>>> import numpy as np
>>> np.set_printoptions(precision=1, suppress=True, linewidth=140)
>>> def rnd(a):
...     return np.round(a, 1) + 0
... 
>>> F = np.load("data.npy")
>>> F
array([[  0.5,   4.6,   1.7],
       [  0.2,   1.9,   0.7],
       [  1.5,  14. ,   4.6],
       [ -1.5, -13.9,  -4.5],
       [  0.3,   1.5,   0.4],
       [ -0.1,  -0.3,   0. ],
       [  0.4,   3.3,   1.2],
       [ -0.7,  -6. ,  -1.8],
       [ -0.1,   0.3,   0.1],
       [ -0.1,  -1.7,  -0.6],
       [ -1.1,  -9.8,  -3.2],
       [  0.5,   3.9,   1.2],
       [ -1.2,  -9.8,  -3.3],
       [  0.1,  -1.9,  -0.7],
       [ -0.1,   0. ,  -0.1],
       [  1.2,  12.2,   4.1],
       [  0.3,   4.9,   1.6],
       [  2. ,  17.1,   5.7]])
>>> Y = np.array([[2, 1, 2], [0, 2, 0], [0, 1, 2]])
>>> np.linalg.matrix_rank(np.vstack([F, Y.T]))
np.int64(3)
>>> Y @ F
Traceback (most recent call last):
  File "<python-input-7>", line 1, in <module>
    Y @ F
    ~~^~~
ValueError: matmul: Input operand 1 has a mismatch in its core dimension 0, with gufunc signature (n?,k),(k,m?)->(n?,m?) (size 18 is different from 3)
>>> rnd(np.einsum("ij->j", F))
array([ 2.1, 20.3,  7.1])
>>> np.linalg.matrix_rank(F @ Y)
np.int64(3)
>>> Ac = F - F.mean(axis=0)
>>> vecs = np.linalg.svd(Ac)[2][:1]
>>> Y = Ac - Ac @ vecs.T @ vecs
>>> rnd(np.diag(vecs.T @ vecs))
array([0. , 0.9, 0.1])
>>> rnd(np.linalg.norm(Y) / np.linalg.norm(Ac))
np.float64(0.0)
>>> rnd(np.cov(Ac @ vecs.T, rowvar=False))
np.float64(73.8)
>>> th = np.radians(111)
>>> Rm = np.eye(3)
>>> Rm[0, 0] = Rm[1, 1] = np.cos(th)
>>> Rm[0, 1], Rm[1, 0] = -np.sin(th), np.sin(th)
>>> rnd(Rm)
array([[-0.4, -0.9,  0. ],
       [ 0.9, -0.4,  0. ],
       [ 0. ,  0. ,  1. ]])
>>> Y = F @ Rm.T
>>> rnd(np.abs(Y - F).max(axis=0))
array([18.7, 21.4,  0. ])
>>> np.allclose(F @ F.T, Y @ Y.T)
True
>>> np.linalg.matrix_rank(F, rtol=0.1)
np.int64(1)
>>> np.linalg.cond(F) > 100
np.True_
>>> [round(float(x), 1) for x in np.linalg.svd(F, compute_uv=False)[:3]]
[35.8, 0.5, 0.4]
>>> Ac = (F - F.mean(axis=0)) / F.std(axis=0)
>>> rnd(Ac.std(axis=0))
array([1., 1., 1.])
>>> np.argwhere(np.abs(Ac) > 2)
array([[17,  0],
       [17,  1],
       [17,  2]])
>>> c = np.linalg.lstsq(np.delete(Ac, 2, axis=1), Ac[:, 2])[0]
>>> rnd(c)
array([0., 1.])
>>> np.abs(c).argmax()
np.int64(1)
>>> W0 = np.load("test14.npy")
>>> rnd(W0)
array([[ 0.3, -0.4, -0.2,  0.1,  0.2],
       [-0.4,  0.5,  0.2, -0.1, -0.2],
       [-0.2,  0.2,  0.1,  0. , -0.1],
       [ 0.1, -0.1,  0. ,  0. ,  0. ],
       [ 0.2, -0.2, -0.1,  0. ,  0.1]])
>>> r = np.linalg.matrix_rank(W0)
>>> r
np.int64(1)
>>> ns = np.linalg.svd(W0)[2][r:].T
>>> rnd(ns @ ns.T)
array([[ 0.7,  0.4,  0.2, -0.1, -0.2],
       [ 0.4,  0.5, -0.2,  0.1,  0.2],
       [ 0.2, -0.2,  0.9,  0. ,  0.1],
       [-0.1,  0.1,  0. ,  1. ,  0. ],
       [-0.2,  0.2,  0.1,  0. ,  0.9]])
>>> rnd(W0 @ ns)
array([[0., 0., 0., 0.],
       [0., 0., 0., 0.],
       [0., 0., 0., 0.],
       [0., 0., 0., 0.],
       [0., 0., 0., 0.]])
>>> [int(np.linalg.matrix_rank(np.delete(W0, i, axis=0))) for i in range(5)]
[1, 1, 1, 1, 1]
>>> ns.shape
(5, 4)
